>>> import numpy as np
>>> np.set_printoptions(suppress=True, linewidth=120)
>>> M = np.loadtxt("out16.csv", delimiter=",")
>>> M
array([[ 2.,  1.,  2.],
       [ 4.,  1.,  2.],
       [ 6.,  1.,  2.],
       [ 6.,  2.,  3.],
       [ 7.,  4.,  4.],
       [ 9.,  5.,  4.],
       [ 9.,  7.,  6.],
       [10.,  8.,  8.],
       [11., 10.,  8.],
       [12., 12.,  9.],
       [13., 13.,  9.],
       [15., 13., 11.],
       [15., 14., 12.],
       [15., 16., 14.],
       [16., 17., 15.],
       [16., 17., 17.],
       [17., 18., 18.],
       [17., 18., 19.],
       [18., 20., 21.],
       [18., 21., 21.],
       [20., 21., 21.],
       [20., 23., 23.],
       [20., 25., 25.],
       [22., 26., 26.],
       [22., 27., 27.],
       [23., 29., 29.],
       [23., 31., 29.],
       [24., 31., 31.],
       [26., 32., 31.]])
>>> np.linalg.matrix_rank(M, rtol=0.1)
np.int64(1)
>>> [round(float(x), 1) for x in np.linalg.svd(M, compute_uv=False)[:3]]
[164.7, 12.6, 4.6]
>>> proj = M @ np.linalg.solve(M.T @ M, M.T)
>>> print(np.linalg.matrix_rank(np.eye(29) - proj))
26
>>> print(np.allclose(proj @ proj, proj))
True
>>> th = np.deg2rad(180)
>>> X = np.eye(3)
>>> X[np.ix_([1, 0], [1, 0])] = [[np.cos(th), -np.sin(th)], [np.sin(th), np.cos(th)]]
>>> X.round(1) + 0
array([[-1.,  0.,  0.],
       [ 0., -1.,  0.],
       [ 0.,  0.,  1.]])
>>> cov = np.cov(M, rowvar=False)
>>> cov.round(1)
array([[41.9, 62.3, 61.2],
       [62.3, 94.9, 93.6],
       [61.2, 93.6, 94.1]])
>>> np.argwhere(np.triu(np.abs(np.corrcoef(M.T)) > 0.8, 1))
array([[0, 1],
       [0, 2],
       [1, 2]])
>>> print(round(np.corrcoef(M[:, 1], M[:, 2])[0, 1], 1))
1.0
>>> np.round(np.polyfit(M[:, 1], M[:, 2], 1), 1)
array([ 1. , -0.3])
>>> np.argsort(-M.std(axis=0).round(6), kind="stable")
array([1, 2, 0])
>>> cov.shape
(3, 3)
>>> np.round(np.linalg.eigvalsh(cov)[::-1], 1)
array([228.9,   1.5,   0.5])
>>> M2 = np.c_[M[:, :1] @ np.array([[1]]), np.array([3, 2, 2, 3, 3, 2, 1, 0, 1, 2, 3, 2, 1, 0, 2, 2, 1, 3, 1, 2, 0, 0, 0, 2, 0, 3, 2, 1, 0])]
>>> M2
array([[ 2.,  3.],
       [ 4.,  2.],
       [ 6.,  2.],
       [ 6.,  3.],
       [ 7.,  3.],
       [ 9.,  2.],
       [ 9.,  1.],
       [10.,  0.],
       [11.,  1.],
       [12.,  2.],
       [13.,  3.],
       [15.,  2.],
       [15.,  1.],
       [15.,  0.],
       [16.,  2.],
       [16.,  2.],
       [17.,  1.],
       [17.,  3.],
       [18.,  1.],
       [18.,  2.],
       [20.,  0.],
       [20.,  0.],
       [20.,  0.],
       [22.,  2.],
       [22.,  0.],
       [23.,  3.],
       [23.,  2.],
       [24.,  1.],
       [26.,  0.]])
>>> print(np.linalg.matrix_rank(M2))
2
>>> np.round(np.linalg.norm(np.linalg.qr(M)[0].T @ M2, axis=0) ** 2 / ((M2 ** 2).sum(axis=0) + 1e-12), 1)
array([1. , 0.6])
>>> x = np.array([-5, 3, 3])
>>> target = M @ x
>>> np.round(np.linalg.solve(M.T @ M, M.T @ target), 1)
array([-5.,  3.,  3.])
>>> print(target)
[ -1. -11. -21. -15. -11. -18.  -6.  -2.  -1.   3.   1.  -3.   3.  15.  16.  22.  23.  26.  33.  36.  26.  38.  50.
  46.  52.  59.  65.  66.  59.]
>>> np.round(np.linalg.lstsq(M, target)[0], 1)
array([-5.,  3.,  3.])
>>> rng = np.random.default_rng(290)
>>> target = target + 0.3 * rng.normal(size=29)
>>> target.round(1)
array([ -1. , -11. , -21. , -14.7, -10.9, -18. ,  -5.8,  -2.3,  -1.1,   3.1,   0.5,  -3.4,   3.2,  15.3,  15.8,  22. ,
        22.9,  26. ,  33.1,  35.9,  26.5,  38.4,  50.1,  46.5,  51.4,  59.1,  64.8,  66.1,  59.2])
>>> b, *_ = np.linalg.lstsq(M, target)
>>> print(np.round(M.T @ (target - M @ b), 1) + 0)
[0. 0. 0.]
>>> b.round()
array([-5.,  3.,  3.])
>>> b.round(1)
array([-5. ,  2.9,  3.1])
>>> np.round(np.linalg.norm(target - M @ b), 1)
np.float64(1.3)
>>> D = np.linalg.norm(M[:, None] - M[None], axis=-1)
>>> print(np.unravel_index(D.round(6).argmax(), D.shape))
(np.int64(0), np.int64(28))
>>> print(D[:5, :5].round(1))
[[0.  2.  4.  4.2 6.2]
 [2.  0.  2.  2.4 4.7]
 [4.  2.  0.  1.4 3.7]
 [4.2 2.4 1.4 0.  2.4]
 [6.2 4.7 3.7 2.4 0. ]]
>>> np.flatnonzero(D[22] < D.mean() / 2)
array([18, 19, 20, 21, 22, 23, 24, 25, 26])
>>> data = np.load("run15.npy")
>>> data
array([[  2,   6,  -2],
       [-11,  -1,  -5],
       [-10,   6,  -8]])
>>> print(np.unique(data.round(6), axis=0).shape)
(3, 3)
>>> round(float(np.trace(np.linalg.pinv(data) @ data)), 1)
2.0
>>> M2 = np.array([[0, 0, 2], [-1, 1, -2]])
>>> cent = np.kron(M2, data)
>>> cent
array([[  0,   0,   0,   0,   0,   0,   4,  12,  -4],
       [  0,   0,   0,   0,   0,   0, -22,  -2, -10],
       [  0,   0,   0,   0,   0,   0, -20,  12, -16],
       [ -2,  -6,   2,   2,   6,  -2,  -4, -12,   4],
       [ 11,   1,   5, -11,  -1,  -5,  22,   2,  10],
       [ 10,  -6,   8, -10,   6,  -8,  20, -12,  16]])
>>> np.linalg.matrix_rank(cent)
np.int64(4)
>>> M2 = data[0, 0] * data[1:] - np.outer(data[1:, 0], data[0])
>>> M2
array([[  0,  64, -32],
       [  0,  72, -36]])
>>> np.linalg.matrix_rank(M2), np.linalg.matrix_rank(data)
(np.int64(1), np.int64(2))
>>> data[:, 0] / data[0, 0]
array([ 1. , -5.5, -5. ])
>>> J = np.load("mat.npy")
>>> print(J.round(1))
[[0.2 0.4 0.2 0.2]
 [0.1 0.2 0.3 0.3]
 [0.3 0.3 0.3 0.1]
 [0.2 0.1 0.2 0.4]]
>>> z = rng.permutation(4)
>>> z
array([2, 1, 3, 0])
>>> M2 = J[z][:, z]
>>> print(round(np.linalg.det(M2), 1), round(float(np.linalg.det(J[z])), 1))
0.0 0.0
>>> np.allclose(M2, J)
False
>>> f = np.array([-5, 2, 7, 8])
>>> M2 = J + np.outer(f, np.eye(4)[0])
>>> np.linalg.matrix_rank(np.linalg.inv(M2) - np.linalg.inv(J), tol=1e-8)
np.int64(1)
>>> M2.round(1)
array([[-4.8,  0.4,  0.2,  0.2],
       [ 2.1,  0.2,  0.3,  0.3],
       [ 7.3,  0.3,  0.3,  0.1],
       [ 8.2,  0.1,  0.2,  0.4]])
>>> np.round(np.linalg.det(M2) / np.linalg.det(J), 1), np.round(1 + np.linalg.solve(J, f)[0], 1)
(np.float64(43.5), np.float64(43.5))
>>> print(np.linalg.matrix_rank(M2 - J))
1
